% ipython --no-banner

In [1]: import numpy as np

In [2]: np.set_printoptions(suppress=True, linewidth=140)

In [3]: M = np.loadtxt("data.csv", delimiter=",")

In [4]: M
Out[4]: 
array([[ 1., -1., -2., -1.,  1., -2.,  1., -1., -2.,  2., -1.,  1.],
       [ 2., -2., -4., -2.,  2., -4.,  2., -2., -4.,  4., -2.,  2.],
       [ 1., -1., -2., -1.,  1., -2.,  1., -1., -2.,  2., -1.,  1.],
       [-2.,  2.,  4.,  2., -2.,  4., -2.,  2.,  4., -4.,  2., -2.],
       [-2.,  2.,  4.,  2., -2.,  4., -2.,  2.,  4., -4.,  2., -2.],
       [ 2., -2., -4., -2.,  2., -4.,  2., -2., -4.,  4., -2.,  2.],
       [ 2., -2., -4., -2.,  2., -4.,  2., -2., -4.,  4., -2.,  2.],
       [ 1., -1., -2., -1.,  1., -2.,  1., -1., -2.,  2., -1.,  1.],
       [ 2., -2., -4., -2.,  2., -4.,  2., -2., -4.,  4., -2.,  2.],
       [ 0.,  0.,  0.,  0.,  0.,  0.,  0.,  0.,  0.,  0.,  0.,  0.]])

In [5]: np.linalg.lstsq(M[:-1].T, M[-1])[2]
Out[5]: np.int32(1)

In [6]: np.allclose(M[:-1].T @ np.linalg.lstsq(M[:-1].T, M[-1])[0], M[-1])
Out[6]: True

In [7]: np.round(M @ np.linalg.pinv(M) @ M, 2)
Out[7]: 
array([[ 1., -1., -2., -1.,  1., -2.,  1., -1., -2.,  2., -1.,  1.],
       [ 2., -2., -4., -2.,  2., -4.,  2., -2., -4.,  4., -2.,  2.],
       [ 1., -1., -2., -1.,  1., -2.,  1., -1., -2.,  2., -1.,  1.],
       [-2.,  2.,  4.,  2., -2.,  4., -2.,  2.,  4., -4.,  2., -2.],
       [-2.,  2.,  4.,  2., -2.,  4., -2.,  2.,  4., -4.,  2., -2.],
       [ 2., -2., -4., -2.,  2., -4.,  2., -2., -4.,  4., -2.,  2.],
       [ 2., -2., -4., -2.,  2., -4.,  2., -2., -4.,  4., -2.,  2.],
       [ 1., -1., -2., -1.,  1., -2.,  1., -1., -2.,  2., -1.,  1.],
       [ 2., -2., -4., -2.,  2., -4.,  2., -2., -4.,  4., -2.,  2.],
       [ 0.,  0.,  0.,  0.,  0.,  0.,  0.,  0.,  0.,  0.,  0.,  0.]])

In [8]: round(np.linalg.norm(M, 2) / np.linalg.norm(M), 2)
Out[8]: np.float64(1.0)

In [9]: [round(float(x), 2) for x in np.linalg.svd(M, compute_uv=False)[:3]]
Out[9]: [25.46, 0.0, 0.0]

In [10]: np.linalg.cond(M) > 100
Out[10]: np.True_

In [11]: Uu, sigma, VT = np.linalg.svd(M)

In [12]: sigma.round(2) + 0
Out[12]: array([25.46,  0.  ,  0.  ,  0.  ,  0.  ,  0.  ,  0.  ,  0.  ,  0.  ,  0.  ])

In [13]: np.argmax(sigma[:-1] / (sigma[1:] + 1e-6)) + 1
Out[13]: np.int64(1)

In [14]: other = Uu[:, :1] @ np.diag(sigma[:1]) @ VT[:1]

In [15]: np.round(np.linalg.norm(M - other) / np.linalg.norm(M), 2)
Out[15]: np.float64(0.0)

In [16]: round(float(np.linalg.norm(M - other, 2)), 2), round(float(sigma[1]), 2)
Out[16]: (0.0, 0.0)

In [17]: np.round(np.abs(M - other).max(), 2)
Out[17]: np.float64(0.0)

In [18]: mat = np.loadtxt("m.csv", delimiter=",")

In [19]: mat
Out[19]: 
array([[ 1.02,  2.05,  3.06,  2.98,  2.92],
       [ 0.95,  1.99,  3.  ,  3.07,  2.98],
       [ 0.94,  2.04,  2.97,  2.99,  2.97],
       [ 1.04,  1.97,  2.96,  2.98,  2.98],
       [ 1.05,  2.02,  3.06,  2.99,  3.05],
       [ 1.01,  1.92,  3.06,  3.07,  3.  ],
       [ 1.02,  1.96,  3.1 ,  3.03,  3.  ],
       [ 0.95,  1.99,  2.92,  3.05,  3.  ],
       [ 0.97,  2.02,  3.01,  3.08,  3.04],
       [ 0.95,  1.97,  3.06,  3.03,  3.06],
       [ 1.06,  1.98,  2.95,  3.  ,  2.95],
       [ 0.97,  2.02,  3.03,  2.98,  2.92],
       [ 3.07,  2.08,  0.02,  2.01,  2.92],
       [ 3.04,  1.94,  0.  ,  2.08,  3.06],
       [ 3.01,  2.03,  0.05,  1.94,  2.96],
       [ 2.91,  2.02,  0.  ,  2.  ,  2.92],
       [ 2.99,  2.  ,  0.02,  2.02,  3.01],
       [ 2.97,  1.98, -0.05,  2.02,  3.02],
       [ 3.01,  2.09,  0.  ,  1.99,  3.05],
       [ 3.03,  2.01,  0.01,  2.02,  2.98],
       [ 3.03,  2.06,  0.05,  2.04,  3.06],
       [ 3.1 ,  2.09, -0.01,  2.01,  2.96],
       [ 3.01,  1.92, -0.12,  1.89,  2.96],
       [ 3.13,  1.94, -0.03,  1.99,  2.95],
       [ 0.05,  2.98,  0.96,  2.01,  2.91],
       [ 0.03,  3.07,  0.96,  1.95,  2.93],
       [-0.06,  2.98,  0.88,  2.02,  3.04],
       [ 0.06,  2.97,  0.96,  1.95,  2.97],
       [ 0.04,  2.91,  0.99,  1.97,  3.03],
       [ 0.04,  3.09,  1.01,  1.95,  3.07],
       [ 0.  ,  3.04,  1.  ,  1.99,  3.07],
       [ 0.05,  3.03,  1.05,  2.07,  2.95],
       [ 0.  ,  2.99,  1.03,  2.06,  2.97],
       [-0.02,  2.99,  0.98,  2.04,  3.01],
       [-0.06,  3.05,  1.02,  1.91,  3.01],
       [-0.09,  3.  ,  1.  ,  2.01,  2.98]])

In [20]: cen = (mat - mat.mean(axis=0)) / mat.std(axis=0)

In [21]: np.round(cen.std(axis=0), 2)
Out[21]: array([1., 1., 1., 1., 1.])

In [22]: beta = np.linalg.lstsq(np.delete(cen, 2, axis=1), cen[:, 2])[0]

In [23]: round(float(1 - np.var(cen[:, 2] - np.delete(cen, 2, axis=1) @ beta)), 2)
Out[23]: 0.99
